In [1]: import numpy as np

In [2]: np.set_printoptions(precision=2, suppress=True, linewidth=140, legacy="1.25")

In [3]: s = 3 * 0.7 ** np.arange(4)

In [4]: Q, _ = np.linalg.qr(np.array([[-0.8, -1.7, -0.6, -0.9],
   ...:     [1.6, 0.2, 0.9, -1.6],
   ...:     [0.7, -2.1, -0.1, 0.4],
   ...:     [-0.3, 1.4, 0.2, 0.0]]))

In [5]: rng = np.random.default_rng(84522)

In [6]: mat = rng.normal(size=(13, 4)) * s @ Q

In [7]: mat
Out[7]: 
array([[-0.09, -4.59,  1.02,  0.13],
       [-1.73, -2.14,  2.15,  2.24],
       [ 2.04, -1.43,  2.  ,  0.01],
       [-2.78, -1.9 ,  2.63, -0.35],
       [ 1.99,  1.58, -1.15,  1.01],
       [ 0.45,  0.54,  1.65, -0.87],
       [ 0.81, -1.01, -0.12,  0.43],
       [ 1.21, -0.14,  0.26, -1.23],
       [ 2.79,  3.07,  0.29,  0.46],
       [ 1.7 ,  2.11, -0.94,  1.38],
       [-1.9 ,  2.84, -2.15,  0.75],
       [ 0.59, -0.71, -0.25, -0.89],
       [ 0.26,  0.6 ,  1.84,  0.31]])

In [8]: d = np.linalg.norm(mat[:, None] - mat[None], axis=-1)

In [9]: np.linalg.norm(mat - mat.mean(axis=0), axis=1)
Out[9]: array([4.55, 3.91, 2.57, 4.26, 2.96, 1.7 , 1.22, 1.71, 3.97, 3.16, 4.64, 1.55, 1.47])

In [10]: print(np.flatnonzero(d[2] < d.mean() / 2))
[2]

In [11]: print(np.unravel_index(d.round(6).argmax(), d.shape))
(0, 10)

In [12]: np.linalg.norm(mat, axis=1)
Out[12]: array([4.7 , 4.15, 3.2 , 4.29, 2.97, 2.  , 1.37, 1.75, 4.18, 3.18, 4.11, 1.31, 1.98])

In [13]: print(d.mean(axis=1).argmax())
10

In [14]: np.linalg.matrix_rank(d ** 2)
Out[14]: 6

In [15]: d[2].round(6).argsort(kind="stable")[:4]
Out[15]: array([2, 6, 7, 5])

In [16]: J = rng.normal(size=(29, 3))

In [17]: J = 20 * J / np.linalg.norm(J, axis=1, keepdims=True)

In [18]: print(J)
[[ 17.37   0.22   9.91]
 [  4.45   3.8   19.12]
 [  6.23  19.01   0.1 ]
 [  9.11  13.86  11.18]
 [ -3.07 -17.58  -9.03]
 [ -4.69   9.72 -16.84]
 [-19.     2.13  -5.86]
 [ -0.3   -0.77 -19.98]
 [-18.64   7.08   1.58]
 [-17.13  -2.89  -9.9 ]
 [  4.32  -7.87 -17.87]
 [ 14.53   2.81  13.45]
 [  5.65   0.94 -19.16]
 [ 11.67 -13.92   8.38]
 [ -4.95 -12.33 -14.95]
 [-11.47   2.49 -16.2 ]
 [-10.13   9.58  14.34]
 [ 18.81   2.72   6.21]
 [  2.77  18.87   6.03]
 [  0.51  19.98  -0.72]
 [  9.25   0.46  17.73]
 [  7.11  18.48   2.79]
 [ -6.9   17.07  -7.8 ]
 [-18.47  -0.64   7.63]
 [ 15.3   -9.86  -8.29]
 [ -9.51 -15.44   8.43]
 [ 10.9  -11.88 -11.84]
 [-19.24  -5.41   0.79]
 [-13.43  11.81  -8.96]]

In [19]: basis = mat[[4, 0]].astype(float)

In [20]: for _ in range(4):
    ...:     labels = np.linalg.norm(mat[:, None] - basis, axis=-1).argmin(axis=1)
    ...:     basis = np.array([mat[labels == j].mean(axis=0) for j in range(2)])
    ...: 

In [21]: labels
Out[21]: array([1, 1, 1, 1, 0, 0, 0, 0, 0, 0, 0, 0, 0])

In [22]: np.abs(basis[1] - basis[0]).argmax()
Out[22]: 1

In [23]: print(np.count_nonzero(J))
87

In [24]: J[29]
Traceback (most recent call last):
  Cell In[24], line 1
    J[29]
IndexError: index 29 is out of bounds for axis 0 with size 29


In [25]: round(float(np.linalg.norm(J)), 2)
Out[25]: 107.7
